$ python -q
>>> import numpy as np
>>> np.set_printoptions(precision=3, suppress=True, linewidth=160)
>>> F = np.array([[10, 1, 12, 7], [1, 1, 3, 1], [12, 3, 18, 9], [7, 1, 9, 5]])
>>> # null space of dimension 2
>>> w, vecs = np.linalg.eigh(F)
>>> x = np.array([1, 1, 5, 0])
>>> np.round(np.linalg.eigvalsh(F[1:, 1:]), 3) + 0
array([ 0.   ,  0.955, 23.045])
>>> x @ F @ x
np.int64(613)
>>> U, sigma, vt = np.linalg.svd(F)
>>> sigma.round(3) + 0
array([31.866,  2.134,  0.   ,  0.   ])
>>> Y = U[:, :2] @ np.diag(sigma[:2]) @ vt[:2]
>>> np.linalg.matrix_rank(F, rtol=0.05)
np.int64(2)
>>> Y = F[0, 0] * F[1:] - np.outer(F[1:, 0], F[0])
>>> Y
array([[ 0,  9, 18,  3],
       [ 0, 18, 36,  6],
       [ 0,  3,  6,  1]])
>>> np.flatnonzero(~Y.round(6).any(axis=1))
array([], dtype=int64)
>>> w1 = np.array([[1, 2, 1, 5, 4, 1],
...     [-4, -3, 3, -3, -4, -2],
...     [-4, 3, 5, 5, 4, -1],
...     [5, -2, -4, 2, -5, 5]])
>>> b = np.array([3, -7, 2, -9, 4, -6])
>>> act = np.maximum(Y @ w1 + b, 0)
>>> (act > 0).mean(axis=0)
array([0.   , 0.667, 1.   , 1.   , 1.   , 0.   ])
>>> C = np.array([[-5, -3, -5],
...     [-3, -1, 0],
...     [-2, 5, -3],
...     [0, -3, 0],
...     [-1, -5, 4],
...     [2, -4, 3]])
>>> w1 @ C
array([[-15, -39,  11],
       [ 23,  67, -11],
       [ -5,   3,  18],
       [  4, -34, -18]])
>>> np.round(np.linalg.norm(F[0], 1), 3), round(np.linalg.norm(F[0], np.inf), 3)
(np.float64(30.0), np.float64(12.0))
>>> round(float(np.linalg.norm(F, 1)), 3), round(float(np.linalg.norm(F, np.inf)), 3)
(42.0, 42.0)
>>> round(float(np.linalg.norm(F, "nuc")), 3)
34.0
>>> round(np.linalg.norm(F) ** 2 / np.linalg.norm(F, 2) ** 2, 3)
np.float64(1.004)
>>> mat = np.load("m.npy")
>>> mat
array([[ 0, -1, -1, -5, -5, -2,  3,  3],
       [ 1,  0,  5, -3,  1,  3, -3,  1],
       [ 1, -5,  0,  4, -3,  5,  3,  0],
       [ 5,  3, -4,  0,  3, -3, -2, -1],
       [ 5, -1,  3, -3,  0,  5,  1,  0],
       [ 2, -3, -5,  3, -5,  0,  4, -2],
       [-3,  3, -3,  2, -1, -4,  0,  1],
       [-3, -1,  0,  1,  0,  2, -1,  0]])
>>> r0 = np.array([1, 1, 1, 0, 0, 3, 0, 0])
>>> Y = mat + np.outer(r0, np.eye(8)[7])
>>> round(float(np.linalg.det(Y) / np.linalg.det(mat)), 3), round(1 + np.linalg.solve(mat, r0)[7], 3)
(0.609, np.float64(0.609))
>>> np.linalg.matrix_rank(np.linalg.inv(Y) - np.linalg.inv(mat), tol=1e-8)
np.int64(1)
>>> Y
array([[ 0., -1., -1., -5., -5., -2.,  3.,  4.],
       [ 1.,  0.,  5., -3.,  1.,  3., -3.,  2.],
       [ 1., -5.,  0.,  4., -3.,  5.,  3.,  1.],
       [ 5.,  3., -4.,  0.,  3., -3., -2., -1.],
       [ 5., -1.,  3., -3.,  0.,  5.,  1.,  0.],
       [ 2., -3., -5.,  3., -5.,  0.,  4.,  1.],
       [-3.,  3., -3.,  2., -1., -4.,  0.,  1.],
       [-3., -1.,  0.,  1.,  0.,  2., -1.,  0.]])
>>> np.linalg.matrix_rank(Y - mat)
np.int64(1)
>>> rng = np.random.default_rng(6283)
>>> Y = mat + rng.integers(-2, 3, (8, 4)) @ rng.integers(-2, 3, (4, 8))
>>> Y
array([[-3, -2,  0, -1,  1, -7,  3, -3],
       [-1, -7, 13, -4, -5,  1, -8,  1],
       [ 5, -3,  0, 10, -2,  5,  1, -2],
       [ 1, -2,  0, -3,  1, -5, -3, -1],
       [ 6,  4,  2, -7, -3,  6, -1,  0],
       [ 0, -1, -4,  2, -4, -3,  2, -6],
       [-2,  0,  0,  2, -5, -3, -2,  3],
       [ 1,  7, -8,  1,  3,  6,  3,  2]])
>>> np.round(np.linalg.svd(Y - mat, compute_uv=False), 3) + 0
array([21.36 , 13.784,  8.627,  7.505,  0.   ,  0.   ,  0.   ,  0.   ])
>>> np.abs(Y - mat).sum(axis=1)
array([26, 31, 17, 21, 17, 16, 16, 33])
>>> np.linalg.matrix_rank(Y - mat, tol=1e-8)
np.int64(4)
>>> r0, v = mat[5], mat[2]
>>> r0 @ r0
np.int64(92)
>>> pr = (r0 @ v) / (r0 @ r0) * r0
>>> round(float((v - pr) @ r0), 3)
-0.0
>>> np.linalg.matrix_rank(np.outer(r0, v))
np.int64(1)
>>> v - pr
array([-0.217, -3.174,  3.043,  2.174,  0.043,  5.   ,  0.565,  1.217])
>>> np.allclose(mat @ mat.T, mat.T @ mat)
True
>>> np.linalg.matrix_power(mat, 2)
array([[-74,   7,   1,  17,  -6, -24,  -6,  11],
       [  7, -55,   8,  16, -41,  51,  36,  -3],
       [  1,   8, -85,  40, -26, -56,  27, -13],
       [ 17,  16,  40, -73,   7,   0, -14,  22],
       [ -6, -41, -26,   7, -70,   7,  53,   8],
       [-24,  51, -56,   0,   7, -92,  -9,   4],
       [ -6,  36,  27, -14,  53,  -9, -49,   0],
       [ 11,  -3, -13,  22,   8,   4,   0, -16]])
>>> round(np.linalg.det(mat), 3)
np.float64(141376.0)
>>> np.trace(mat)
np.int64(0)
>>> np.sort(np.abs(np.linalg.eigvals(mat)))
array([ 1.557,  1.557,  2.076,  2.076,  8.884,  8.884, 13.09 , 13.09 ])
>>> Q, Rm = np.linalg.qr(mat)
>>> np.allclose(Rm.T @ Rm, mat.T @ mat)
True
>>> np.round(Q.T @ Q, 3) + 0
array([[1., 0., 0., 0., 0., 0., 0., 0.],
       [0., 1., 0., 0., 0., 0., 0., 0.],
       [0., 0., 1., 0., 0., 0., 0., 0.],
       [0., 0., 0., 1., 0., 0., 0., 0.],
       [0., 0., 0., 0., 1., 0., 0., 0.],
       [0., 0., 0., 0., 0., 1., 0., 0.],
       [0., 0., 0., 0., 0., 0., 1., 0.],
       [0., 0., 0., 0., 0., 0., 0., 1.]])
>>> Q.shape, Rm.shape
((8, 8), (8, 8))
>>> np.abs(np.diag(Rm))
array([8.602, 7.371, 9.153, 6.44 , 3.313, 2.537, 2.264, 1.987])
>>> round(abs(Rm[0, 0]), 3), round(np.linalg.norm(mat[:, 0]), 3)
(np.float64(8.602), np.float64(8.602))
>>> np.round(Q @ Rm, 3) + 0
array([[ 0., -1., -1., -5., -5., -2.,  3.,  3.],
       [ 1.,  0.,  5., -3.,  1.,  3., -3.,  1.],
       [ 1., -5.,  0.,  4., -3.,  5.,  3.,  0.],
       [ 5.,  3., -4.,  0.,  3., -3., -2., -1.],
       [ 5., -1.,  3., -3.,  0.,  5.,  1.,  0.],
       [ 2., -3., -5.,  3., -5.,  0.,  4., -2.],
       [-3.,  3., -3.,  2., -1., -4.,  0.,  1.],
       [-3., -1.,  0.,  1.,  0.,  2., -1.,  0.]])
>>> arr = np.loadtxt("run11.csv", delimiter=",")
>>> arr
array([[ 0.5  ,  0.6  , -1.4  ,  0.5  ,  1.7  , -1.6  ,  0.1  , -1.4  ,  0.3  ],
       [ 0.2  ,  1.2  ,  0.9  , -1.4  ,  1.6  ,  0.   ,  0.6  ,  0.3  , -0.2  ],
       [-0.5  , -0.8  , -0.8  ,  1.2  , -0.3  ,  0.4  ,  0.7  ,  0.2  , -0.7  ],
       [-0.6  ,  2.3  , -1.8  ,  0.1  , -0.2  ,  0.   ,  0.8  , -0.8  ,  0.8  ],
       [-0.6  , -0.4  , -0.6  , -0.4  ,  0.2  , -1.1  ,  0.2  , -0.3  ,  0.9  ],
       [-0.7  , -0.1  , -1.6  ,  1.1  , -0.6  , -0.4  , -0.8  , -0.9  , -0.8  ],
       [-0.1  ,  1.3  ,  1.7  , -0.7  ,  0.7  , -1.4  , -0.9  , -1.3  , -0.7  ],
       [-0.2  ,  2.6  , -0.4  , -0.9  ,  0.4  ,  0.2  ,  0.1  , -1.4  , -1.   ],
       [ 0.4  , -0.7  ,  1.6  , -1.2  , -0.5  , -0.4  , -0.5  , -1.   , -0.7  ],
       [ 0.4  , -1.4  , -0.3  , -0.2  ,  0.6  , -0.3  , -0.5  , -0.4  , -0.1  ],
       [-1.1  ,  1.7  , -1.1  , -0.8  , -0.8  ,  0.2  , -0.2  , -1.6  ,  0.3  ],
       [ 0.3  ,  0.   ,  0.6  ,  0.8  , -0.8  , -0.7  ,  0.6  ,  1.4  ,  0.9  ],
       [ 0.163,  1.176,  0.947, -1.435,  1.666,  0.011,  0.66 ,  0.421, -0.176]])
>>> x = np.array([7, 7, -1, -6, -8, 6, -6, -2, -9])
>>> target = arr @ x
>>> np.linalg.solve(arr.T @ arr, arr.T @ target)
array([ 7.,  7., -1., -6., -8.,  6., -6., -2., -9.])
>>> target = target + 0.3 * rng.normal(size=13)
>>> target
array([-17.897,   2.345,  -9.391,   3.825, -20.79 ,   5.227,  10.866,  31.909,  16.655,  -7.246,  18.796, -15.865,   0.73 ])
>>> b, *_ = np.linalg.lstsq(arr, target)
>>> [round(float(np.linalg.norm(np.linalg.solve(arr.T @ arr + lam * np.eye(9), arr.T @ target))), 2) for lam in (0, 1, 10, 100)]
[19.22, 14.44, 8.03, 1.85]
>>> b.round()
array([ 7.,  7., -1., -6., -8.,  6., -6., -2., -9.])
>>> np.round(arr.T @ (target - arr @ b), 3) + 0
array([0., 0., 0., 0., 0., 0., 0., 0., 0.])
>>> hat = arr @ np.linalg.solve(arr.T @ arr, arr.T)
>>> round(float(np.trace(hat)), 3)
9.0
>>> hat @ arr[:, 8]
array([ 0.3  , -0.2  , -0.7  ,  0.8  ,  0.9  , -0.8  , -0.7  , -1.   , -0.7  , -0.1  ,  0.3  ,  0.9  , -0.176])
>>> np.round(np.linalg.eigvalsh(hat), 3) + 0
array([0., 0., 0., 0., 1., 1., 1., 1., 1., 1., 1., 1., 1.])
>>> r0, v = arr[12], arr[11]
>>> round(r0 @ v, 3)
np.float64(-1.044)
>>> pr = (r0 @ v) / (r0 @ r0) * r0
>>> np.linalg.matrix_rank(np.outer(r0, v))
np.int64(1)
>>> pr
array([-0.022, -0.158, -0.127,  0.193, -0.224, -0.001, -0.089, -0.056,  0.024])
>>> round(float(np.linalg.norm(r0 + v) ** 2 + np.linalg.norm(r0 - v) ** 2), 3)
26.27
>>> U, sigma, vt = np.linalg.svd(mat, full_matrices=False)
>>> np.cumsum(sigma ** 2) / np.sum(sigma ** 2)
array([0.333, 0.667, 0.82 , 0.974, 0.982, 0.991, 0.995, 1.   ])
>>> np.round(U.T @ mat @ vt.T, 3) + 0
array([[13.09 ,  0.   ,  0.   ,  0.   ,  0.   ,  0.   ,  0.   ,  0.   ],
       [ 0.   , 13.09 ,  0.   ,  0.   ,  0.   ,  0.   ,  0.   ,  0.   ],
       [ 0.   ,  0.   ,  8.884,  0.   ,  0.   ,  0.   ,  0.   ,  0.   ],
       [ 0.   ,  0.   ,  0.   ,  8.884,  0.   ,  0.   ,  0.   ,  0.   ],
       [ 0.   ,  0.   ,  0.   ,  0.   ,  2.076,  0.   ,  0.   ,  0.   ],
       [ 0.   ,  0.   ,  0.   ,  0.   ,  0.   ,  2.076,  0.   ,  0.   ],
       [ 0.   ,  0.   ,  0.   ,  0.   ,  0.   ,  0.   ,  1.557,  0.   ],
       [ 0.   ,  0.   ,  0.   ,  0.   ,  0.   ,  0.   ,  0.   ,  1.557]])
>>> np.round(vt @ vt.T, 3) + 0
array([[1., 0., 0., 0., 0., 0., 0., 0.],
       [0., 1., 0., 0., 0., 0., 0., 0.],
       [0., 0., 1., 0., 0., 0., 0., 0.],
       [0., 0., 0., 1., 0., 0., 0., 0.],
       [0., 0., 0., 0., 1., 0., 0., 0.],
       [0., 0., 0., 0., 0., 1., 0., 0.],
       [0., 0., 0., 0., 0., 0., 1., 0.],
       [0., 0., 0., 0., 0., 0., 0., 1.]])
>>> M = rng.normal(size=(39, 5)) + 20 * np.array([0, 0, 1, 1, 2])
>>> M
array([[ 0.286, -1.57 , 18.486, 21.466, 40.23 ],
       [ 0.028, -0.564, 18.946, 20.342, 40.08 ],
       [-1.506, -0.175, 20.058, 20.481, 39.273],
       [ 0.162,  0.516, 20.132, 19.642, 39.271],
       [ 0.618, -0.66 , 19.107, 21.329, 39.756],
       [ 1.231, -2.556, 19.375, 22.075, 40.344],
       [ 2.876, -0.307, 20.03 , 20.58 , 40.679],
       [-0.149,  0.243, 18.837, 18.073, 40.165],
       [ 0.264,  0.935, 21.388, 20.2  , 39.237],
       [ 0.131,  1.487, 20.32 , 20.453, 39.417],
       [-1.014,  0.388, 19.534, 18.086, 40.137],
       [ 2.072, -0.231, 19.604, 21.221, 40.897],
       [ 0.045,  0.252, 19.5  , 20.183, 40.69 ],
       [ 1.17 ,  1.206, 19.06 , 21.919, 41.298],
       [-1.323,  0.483, 20.075, 22.251, 40.34 ],
       [-2.328, -0.398, 20.736, 19.101, 39.697],
       [-0.637, -0.819, 19.935, 19.192, 38.055],
       [-0.827,  2.01 , 20.967, 19.158, 40.004],
       [ 1.154, -0.033, 20.93 , 18.135, 38.801],
       [-0.149,  0.694, 19.466, 19.758, 39.336],
       [-0.112,  0.117, 18.628, 20.004, 40.043],
       [-1.303, -1.164, 18.971, 20.407, 39.227],
       [-0.898,  0.795, 19.676, 17.912, 38.218],
       [-0.532,  2.245, 20.46 , 21.573, 39.613],
       [ 1.991,  0.204, 21.137, 20.957, 38.986],
       [-1.085,  0.172, 19.032, 20.65 , 41.864],
       [-1.044, -0.118, 20.687, 19.587, 40.588],
       [-0.004,  1.229, 19.794, 19.283, 41.534],
       [ 0.395,  0.007, 20.975, 20.332, 39.45 ],
       [ 0.277,  0.273, 22.053, 19.569, 42.285],
       [ 1.148, -0.116, 20.439, 19.556, 38.145],
       [-1.289, -1.13 , 19.08 , 20.099, 38.655],
       [ 0.217, -1.735, 22.614, 20.121, 38.919],
       [ 2.   , -1.355, 19.63 , 18.585, 40.202],
       [ 0.784, -0.923, 21.251, 20.323, 40.449],
       [-0.352, -0.446, 20.298, 19.058, 39.723],
       [ 0.41 ,  0.842, 20.712, 18.86 , 39.285],
       [ 0.78 ,  0.04 , 20.59 , 19.973, 38.377],
       [-1.04 , -1.255, 18.811, 20.273, 40.323]])
>>> Y = np.c_[M[:, :2] @ np.array([[1, -1], [-1, 1]]), np.array([1, 2, 2, 1, 1, 1, 0, 0, 1, 2, 1, 0, 0, 0, 2, 0, 2, 1, 0, 0, 2, 2, 0, 0, 2, 1, 1, 1, 2, 1, 1, 2, 2, 0, 2, 2, 0, 1, 2])]
>>> Y
array([[ 1.856, -1.856,  1.   ],
       [ 0.592, -0.592,  2.   ],
       [-1.33 ,  1.33 ,  2.   ],
       [-0.354,  0.354,  1.   ],
       [ 1.278, -1.278,  1.   ],
       [ 3.787, -3.787,  1.   ],
       [ 3.183, -3.183,  0.   ],
       [-0.392,  0.392,  0.   ],
       [-0.671,  0.671,  1.   ],
       [-1.356,  1.356,  2.   ],
       [-1.402,  1.402,  1.   ],
       [ 2.303, -2.303,  0.   ],
       [-0.207,  0.207,  0.   ],
       [-0.036,  0.036,  0.   ],
       [-1.807,  1.807,  2.   ],
       [-1.93 ,  1.93 ,  0.   ],
       [ 0.183, -0.183,  2.   ],
       [-2.837,  2.837,  1.   ],
       [ 1.187, -1.187,  0.   ],
       [-0.844,  0.844,  0.   ],
       [-0.229,  0.229,  2.   ],
       [-0.139,  0.139,  2.   ],
       [-1.693,  1.693,  0.   ],
       [-2.777,  2.777,  0.   ],
       [ 1.787, -1.787,  2.   ],
       [-1.257,  1.257,  1.   ],
       [-0.926,  0.926,  1.   ],
       [-1.233,  1.233,  1.   ],
       [ 0.389, -0.389,  2.   ],
       [ 0.004, -0.004,  1.   ],
       [ 1.264, -1.264,  1.   ],
       [-0.159,  0.159,  2.   ],
       [ 1.952, -1.952,  2.   ],
       [ 3.354, -3.354,  0.   ],
       [ 1.707, -1.707,  2.   ],
       [ 0.094, -0.094,  2.   ],
       [-0.432,  0.432,  0.   ],
       [ 0.741, -0.741,  1.   ],
       [ 0.216, -0.216,  2.   ]])
>>> np.linalg.matrix_rank(Y)
np.int64(2)
>>> np.round(np.linalg.lstsq(M, Y[:, 0])[0], 3) + 0
array([ 1., -1.,  0.,  0.,  0.])
>>> np.round(np.linalg.norm(Y - M @ np.linalg.lstsq(M, Y)[0], axis=0), 3) + 0
array([0.   , 0.   , 4.121])
